% python3 -q
>>> import numpy as np
>>> import numpy.linalg as la
>>> np.set_printoptions(suppress=True, linewidth=140)
>>> feats = np.load("dump.npy")
>>> print(feats)
[[ 1 -1  0  0  3 -2 -3  3 -1 -1]
 [ 0 -2  3 -1  2  3  1  3  0 -2]
 [ 0  0  3  1 -1  2  0  3 -3 -1]
 [ 0  0  0  2  3 -2  2 -1  2  1]
 [ 0  0  0  0 -3  2 -1 -1  0 -1]
 [ 0  0  0  0  0  0  2  3 -2 -1]
 [ 0  0  0  0  0  0  2  3  3 -2]
 [ 0  0  0  0  0  0  0  3  0  2]
 [ 0  0  0  0  0  0  0  0 -1 -3]
 [ 0  0  0  0  0  0  0  0  0  2]]
>>> M2 = feats[0, 0] * feats[1:] - np.outer(feats[1:, 0], feats[0])
>>> print(M2)
[[ 0 -2  3 -1  2  3  1  3  0 -2]
 [ 0  0  3  1 -1  2  0  3 -3 -1]
 [ 0  0  0  2  3 -2  2 -1  2  1]
 [ 0  0  0  0 -3  2 -1 -1  0 -1]
 [ 0  0  0  0  0  0  2  3 -2 -1]
 [ 0  0  0  0  0  0  2  3  3 -2]
 [ 0  0  0  0  0  0  0  3  0  2]
 [ 0  0  0  0  0  0  0  0 -1 -3]
 [ 0  0  0  0  0  0  0  0  0  2]]
>>> print(np.flatnonzero(~M2.round(6).any(axis=1)))
[]
>>> data = np.loadtxt("m.csv", delimiter=",")
>>> print(data)
[[0. 0. 1. 1.]
 [0. 0. 1. 1.]
 [1. 1. 0. 1.]
 [1. 1. 1. 0.]]
>>> print(la.matrix_rank(data, rtol=0.1))
3
>>> print(round(float(la.norm(data, 2) / la.norm(data)), 2))
0.81
>>> print(np.argsort(-la.norm(data, axis=0).round(6), kind="stable")[:3])
[2 3 0]
>>> mat = np.load("arr.npy")
>>> print(mat)
[[2. 1. 1. 5. 2. 0. 5.]
 [0. 9. 6. 1. 1. 2. 3.]
 [0. 3. 6. 1. 8. 2. 7.]
 [0. 9. 1. 2. 1. 7. 0.]
 [0. 4. 1. 8. 4. 9. 9.]
 [0. 7. 3. 1. 7. 8. 3.]
 [0. 6. 0. 8. 8. 9. 1.]]
>>> left, s, VT = la.svd(mat, full_matrices=False)
>>> print(np.allclose(left * s @ VT, mat))
True
>>> print((s > 1e-8).sum())
7
>>> rng = np.random.default_rng(48)
>>> lab = rng.permutation(7)
>>> print(lab)
[4 6 2 3 5 0 1]
>>> M2 = mat[lab][:, lab]
>>> print(np.round(np.sort(np.abs(la.eigvals(M2))), 2))
[ 0.6   2.    3.06  6.13  7.96  7.96 27.43]
>>> print(np.allclose(M2, mat))
False
>>> x = np.array([-1, -1, -8, 8, 5, 0, 0])
>>> target = mat @ x
>>> coef, lr = np.zeros(7), 1 / la.norm(mat, 2) ** 2
>>> for i in range(8):
...     coef -= lr * mat.T @ (mat @ coef - target)
...     if i % 2 == 0: print(i, round(la.norm(mat @ coef - target), 2))
... 
0 94.15
2 72.43
4 56.14
6 43.97
>>> print(coef.round(2))
[ 0.36 -1.98 -3.19  5.    2.11  2.94  0.57]
>>> M2 = la.invert(mat)
Traceback (most recent call last):
  File "<python-input-29>", line 1, in <module>
    M2 = la.invert(mat)
         ^^^^^^^^^
AttributeError: module 'numpy.linalg' has no attribute 'invert'
>>> M2 = la.inv(mat)
>>> print(np.round(la.inv(M2), 2) + 0)
[[2. 1. 1. 5. 2. 0. 5.]
 [0. 9. 6. 1. 1. 2. 3.]
 [0. 3. 6. 1. 8. 2. 7.]
 [0. 9. 1. 2. 1. 7. 0.]
 [0. 4. 1. 8. 4. 9. 9.]
 [0. 7. 3. 1. 7. 8. 3.]
 [0. 6. 0. 8. 8. 9. 1.]]
>>> print(np.allclose(M2, mat.T))
False
>>> print(np.round(la.det(mat) * M2, 2))
[[ 19658.  24248. -45902. -51104.  -1074.  54148.  -2498.]
 [     0. -19858.  28896.  42228.  -5478. -30326.  -2418.]
 [    -0.  38892. -45680. -66168.   6472.  46580.   5096.]
 [     0.   8236.  -7312. -11404.   1876.   1328.   5608.]
 [     0. -13240.  17884.  19784.  -4868. -14260.   1124.]
 [    -0.  19514. -31092. -38792.   6278.  33994.    618.]
 [    -0. -16446.  21876.  28720.    302. -20534.  -5594.]]
>>> print(np.round(la.det(mat) * la.det(M2), 2))
1.0
>>> M = np.loadtxt("a.csv", delimiter=",")
>>> print(M)
[[ 5.15  4.31  5.92  5.31 10.41  5.07  9.37 -0.68  2.69]
 [ 4.95  4.26  4.04  5.44 12.01  5.29 10.02 -2.23  4.84]
 [ 3.67  5.58  5.3   4.86  8.82  3.87 10.6   0.69  4.73]
 [ 2.87  5.19  5.67  4.22 12.78  4.16 10.9   0.39  5.56]
 [ 5.76  4.42  6.24  3.67 10.04  5.41  8.65 -0.07  4.79]
 [ 5.06  4.8   3.28  5.14 10.08  3.9  10.83  0.29  4.93]
 [ 3.99  4.11  4.65  3.27 10.68  3.63  9.75 -0.17  3.86]
 [ 4.57  5.44  4.84  1.17 10.23  4.27  8.73  0.24  4.9 ]
 [ 6.41  5.36  4.26  4.18  9.41  5.15  9.51  2.02  6.17]
 [ 3.55  3.08  5.77  5.24  8.72  4.04  8.78  0.02  5.51]
 [ 6.5   6.11  4.34  4.26  9.81  5.63  9.99  0.32  5.41]
 [ 5.19  3.13  3.81  4.78 11.36  4.42 10.    0.17  6.21]
 [ 3.89  4.79  5.15  7.   10.83  5.12 11.54  0.22  1.88]
 [ 4.6   3.24  5.05  5.89  9.68  4.61 11.61  2.62  5.89]
 [ 4.49  3.88  5.03  5.42 10.09  5.78 10.03 -1.65  3.47]
 [ 6.3   4.98  4.18  3.82 11.76  4.22 10.08 -0.16  4.63]
 [ 5.02  5.5   6.5   5.42  9.33  4.84 10.16 -0.54  3.92]
 [ 5.51  4.69  4.1   5.21  7.79  5.04 11.37 -0.7   4.65]
 [ 4.2   6.22  4.88  4.03 10.74  4.49  9.9  -0.58  4.06]
 [ 6.1   5.31  5.92  4.66  9.05  5.69 10.44 -0.44  5.09]
 [ 6.55  2.82  4.86  5.2  10.86  5.33 10.58  1.09  3.21]
 [ 4.93  6.52  4.86  5.7  10.77  3.89 12.   -1.18  4.79]
 [ 5.18  5.55  5.56  4.43  9.54  5.44  9.14  0.98  6.22]
 [ 6.49  6.16  5.69  5.85 10.31  5.48 10.24  0.46  5.35]
 [ 4.22  3.49  3.62  5.89  8.65  5.05 11.5  -1.53  5.37]
 [ 5.32  5.22  5.04  6.22  8.6   3.41  9.04  1.01  3.97]
 [ 4.39  4.86  3.45  5.67 10.79  4.46 10.93 -0.5   4.47]
 [ 4.58  4.05  4.84  7.16  8.91  6.15  9.01  2.29  3.95]
 [ 4.01  4.57  6.23  5.83  8.4   4.58 12.32 -0.1   5.41]
 [ 4.82  5.5   4.79  5.79 10.09  3.36 11.33  0.48  5.22]
 [ 4.48  5.86  5.14  4.09 10.54  4.16 10.79 -0.98  4.16]]
>>> left, s, VT = la.svd(M)
>>> print(s.round(2))
[103.92   7.64   7.11   5.91   5.7    5.21   4.56   3.4    2.76]
>>> print(np.argmax(s[:-1] / (s[1:] + 1e-6)) + 1)
1
>>> M2 = left[:, :1] @ np.diag(s[:1]) @ VT[:1]
>>> print(la.matrix_rank(M2))
1
>>> print(round(float(la.norm(M - M2) / la.norm(M)), 2))
0.15
